$ python3 -q
>>> import numpy as np
>>> np.set_printoptions(precision=2, suppress=True, linewidth=200, sign=" ")
>>> E = np.load("arr.npy")
>>> E
array([[ 1,  0,  0,  0,  0,  0,  0,  0],
       [-1,  1,  0,  0,  0,  0,  0,  0],
       [ 3, -3,  1,  0,  0,  0,  0,  0],
       [-6,  4,  6,  1,  0,  0,  0,  0],
       [-9,  8,  3,  1,  1,  0,  0,  0],
       [-8, -8,  3,  8, -9,  1,  0,  0],
       [ 9,  1, -1,  3, -2,  8,  1,  0],
       [ 2,  3,  2, -6,  9, -5, -6,  1]])
>>> f = np.array([-6, 9])
>>> np.correlate(E[6], E[5], "full")
array([   0,    0,    9,  -80,   62,   47, -106,  -33,  -78,   33,   24,  -45,  -72,   -8,    0])
>>> np.polyval(f, E[6])
array([-45,   3,  15,  -9,  21, -39,   3,   9])
>>> np.convolve(E[6], f)
array([-54,  75,  15, -27,  39, -66,  66,   9,   0])
>>> x = np.array([2, 2, 0, 1, 0, 1, 1, 1])
>>> a = np.maximum(E @ x, 0)
>>> np.flatnonzero(a > 1e-9)
array([ 0,  6])
>>> a
array([  2,   0,   0,   0,   0,   0,  32,   0])
>>> np.maximum(E @ (3 * x), 0)
array([  6,   0,   0,   0,   0,   0,  96,   0])
>>> Uu, sigma, Vh = np.linalg.svd(E)
>>> np.argmax(sigma[:-1] / (sigma[1:] + 1e-6)) + 1
np.int64(7)
>>> sigma.round(2) + 0
array([ 20.41,  18.05,  10.94,   6.04,   2.84,   0.42,   0.34,   0.  ])
>>> M2 = Uu[:, :7] @ np.diag(sigma[:7]) @ Vh[:7]
>>> round(np.linalg.norm(E - M2, 2), 2), round(sigma[7], 2)
(np.float64(0.0), np.float64(0.0))
>>> round(np.abs(E - M2).max(), 2)
np.float64(0.0)
>>> np.linalg.matrix_rank(M2)
np.int64(7)
>>> round(np.linalg.det(E), 2)
np.float64(1.0)
>>> (E - E.T) / 2
array([[ 0. ,  0.5, -1.5,  3. ,  4.5,  4. , -4.5, -1. ],
       [-0.5,  0. ,  1.5, -2. , -4. ,  4. , -0.5, -1.5],
       [ 1.5, -1.5,  0. , -3. , -1.5, -1.5,  0.5, -1. ],
       [-3. ,  2. ,  3. ,  0. , -0.5, -4. , -1.5,  3. ],
       [-4.5,  4. ,  1.5,  0.5,  0. ,  4.5,  1. , -4.5],
       [-4. , -4. ,  1.5,  4. , -4.5,  0. , -4. ,  2.5],
       [ 4.5,  0.5, -0.5,  1.5, -1. ,  4. ,  0. ,  3. ],
       [ 1. ,  1.5,  1. , -3. ,  4.5, -2.5, -3. ,  0. ]])
>>> np.allclose(E, E.T)
False
>>> np.allclose(E @ E.T, E.T @ E)
False
>>> np.linalg.matrix_power(E, 4)
array([[    1,     0,     0,     0,     0,     0,     0,     0],
       [   -4,     1,     0,     0,     0,     0,     0,     0],
       [   30,   -12,     1,     0,     0,     0,     0,     0],
       [  132,   -92,    24,     1,     0,     0,     0,     0],
       [   44,   -70,    48,     4,     1,     0,     0,     0],
       [  869,  -560,   -78,   -22,   -36,     1,     0,     0],
       [ 2760, -2886,   404,    96,  -440,    32,     1,     0],
       [-3613,  6209, -1834, -1194,  2106,  -308,   -24,     1]])
>>> np.trace(E)
np.int64(8)
